$ ipython --no-banner

In [1]: import numpy as np

In [2]: import numpy.linalg as la

In [3]: np.set_printoptions(suppress=True, linewidth=200)

In [4]: mat = np.load("run13.npy")

In [5]: mat
Out[5]: 
array([[ 8, -8, -2, -7,  6],
       [-8, -6,  3,  3,  3],
       [-2,  3, -6,  1, -1],
       [-7,  3,  1,  6,  3],
       [ 6,  3, -1,  3, -4]])

In [6]: # symmetric, so the eigenvalues are real

In [7]: np.round(np.abs(la.eigvals(mat)).max(), 2)
Out[7]: np.float64(17.53)

In [8]: round(float(la.det(mat)), 2)
Out[8]: -23878.0

In [9]: print(np.allclose(mat, mat.T))
True

In [10]: la.matrix_power(mat, 3)
Out[10]: 
array([[ 2646, -2084,  -350, -2328,  1026],
       [-2084,  -634,   691,   728,   743],
       [ -350,   691,  -274,   428,  -337],
       [-2328,   728,   428,  1506,   -28],
       [ 1026,   743,  -337,   -28,  -708]])

In [11]: A = np.load("block5.npy")

In [12]: A
Out[12]: 
array([[-1.98,  2.  ,  1.  , -2.  ,  0.  ,  3.  ],
       [-1.  , -2.98, -3.  ,  1.  , -2.  ,  2.  ],
       [ 0.  ,  2.  ,  1.02,  2.  , -2.  ,  3.  ],
       [-2.  ,  2.  ,  3.  , -1.98,  3.  , -2.  ],
       [-1.  , -1.  ,  3.  ,  3.  , -1.98,  2.  ],
       [-2.  ,  2.  ,  1.  , -2.  ,  0.  ,  3.02]])

In [13]: Uu, s, Vh = la.svd(A)

In [14]: np.argmax(s[:-1] / (s[1:] + 1e-6)) + 1
Out[14]: np.int64(5)

In [15]: print(s.round(2) + 0)
[8.07 7.51 4.92 3.05 0.9  0.  ]

In [16]: Y = Uu[:, :5] @ np.diag(s[:5]) @ Vh[:5]

In [17]: la.matrix_rank(Y)
Out[17]: np.int64(5)

In [18]: round(float(la.norm(A - Y) / la.norm(A)), 2)
Out[18]: 0.0

In [19]: np.round(la.norm(A - Y, 2), 2), round(float(s[5]), 2)
Out[19]: (np.float64(0.0), 0.0)

In [20]: la.matrix_rank(A, rtol=0.05)
Out[20]: np.int64(5)

In [21]: print(np.allclose(A, A.T))
False

In [22]: rng = np.random.default_rng(857)

In [23]: z = rng.permutation(6)

In [24]: print(z)
[5 2 4 1 0 3]

In [25]: Y = A[z][:, z]

In [26]: np.round(np.sort(np.abs(la.eigvals(Y))), 2)
Out[26]: array([0.02, 1.4 , 1.9 , 2.57, 2.57, 7.79])

In [27]: round(float(la.det(Y)), 2), np.round(la.det(A[z]), 2)
Out[27]: (2.72, np.float64(-2.72))

In [28]: np.allclose(Y, A)
Out[28]: False

In [29]: K = np.load("w.npy")

In [30]: K
Out[30]: 
array([[-8,  0, -1, -3, -1,  1],
       [ 0, 10,  0,  3, -6, -8],
       [-1,  0,  2, -5,  0, -1],
       [-3,  3, -5, -2, -1, -1],
       [-1, -6,  0, -1, -2,  5],
       [ 1, -8, -1, -1,  5, -6]])

In [31]: Y = K / np.sqrt((K ** 2).mean(axis=1, keepdims=True))

In [32]: la.matrix_rank(K - K.mean(axis=1, keepdims=True))
Out[32]: np.int64(5)

In [33]: print(la.matrix_rank(Y) == la.matrix_rank(K))
True

In [34]: np.round(la.norm(Y, axis=1), 2)
Out[34]: array([2.45, 2.45, 2.45, 2.45, 2.45, 2.45])

In [35]: np.round(la.norm(K, axis=1), 2)
Out[35]: array([ 8.72, 14.46,  5.57,  7.  ,  8.19, 11.31])

In [36]: np.round(la.norm(K[3] - K[0]), 2)
Out[36]: np.float64(7.42)

In [37]: ev, vecs = la.eigh(K)

In [38]: np.round(vecs.T @ K @ vecs, 2) + 0
Out[38]: 
array([[-11.19,   0.  ,   0.  ,   0.  ,   0.  ,   0.  ],
       [  0.  ,  -9.41,   0.  ,   0.  ,   0.  ,   0.  ],
       [  0.  ,   0.  ,  -4.43,   0.  ,   0.  ,   0.  ],
       [  0.  ,   0.  ,   0.  ,  -3.24,   0.  ,   0.  ],
       [  0.  ,   0.  ,   0.  ,   0.  ,   5.29,   0.  ],
       [  0.  ,   0.  ,   0.  ,   0.  ,   0.  ,  16.97]])

In [39]: print(np.round(np.abs(vecs[:, -1]), 2))
[0.02 0.83 0.03 0.18 0.37 0.38]

In [40]: np.round(la.eigvalsh(K @ K), 2)
Out[40]: array([ 10.47,  19.62,  28.02,  88.5 , 125.3 , 288.08])

In [41]: print(np.round(vecs @ np.diag(ev) @ vecs.T, 2) + 0)
[[-8.  0. -1. -3. -1.  1.]
 [ 0. 10.  0.  3. -6. -8.]
 [-1.  0.  2. -5.  0. -1.]
 [-3.  3. -5. -2. -1. -1.]
 [-1. -6.  0. -1. -2.  5.]
 [ 1. -8. -1. -1.  5. -6.]]

In [42]: np.round(la.svd(K, compute_uv=False), 2)
Out[42]: array([16.97, 11.19,  9.41,  5.29,  4.43,  3.24])

In [43]: Y = np.array([[1, 9, 6], [9, 7, 0], [1, 5, 4]])

In [44]: X = np.triu(Y, 1)

In [45]: X
Out[45]: 
array([[0, 9, 6],
       [0, 0, 0],
       [0, 0, 0]])

In [46]: x = np.array([8, 8, 3])

In [47]: h = np.maximum(X @ x, 0)

In [48]: h
Out[48]: array([90,  0,  0])

In [49]: np.tanh(X @ x)
Out[49]: array([1., 0., 0.])

In [50]: X * (h > 1e-9)[:, None]
Out[50]: 
array([[0, 9, 6],
       [0, 0, 0],
       [0, 0, 0]])

In [51]: np.maximum(X @ x, 0) - np.maximum(-X @ x, 0)
Out[51]: array([90,  0,  0])
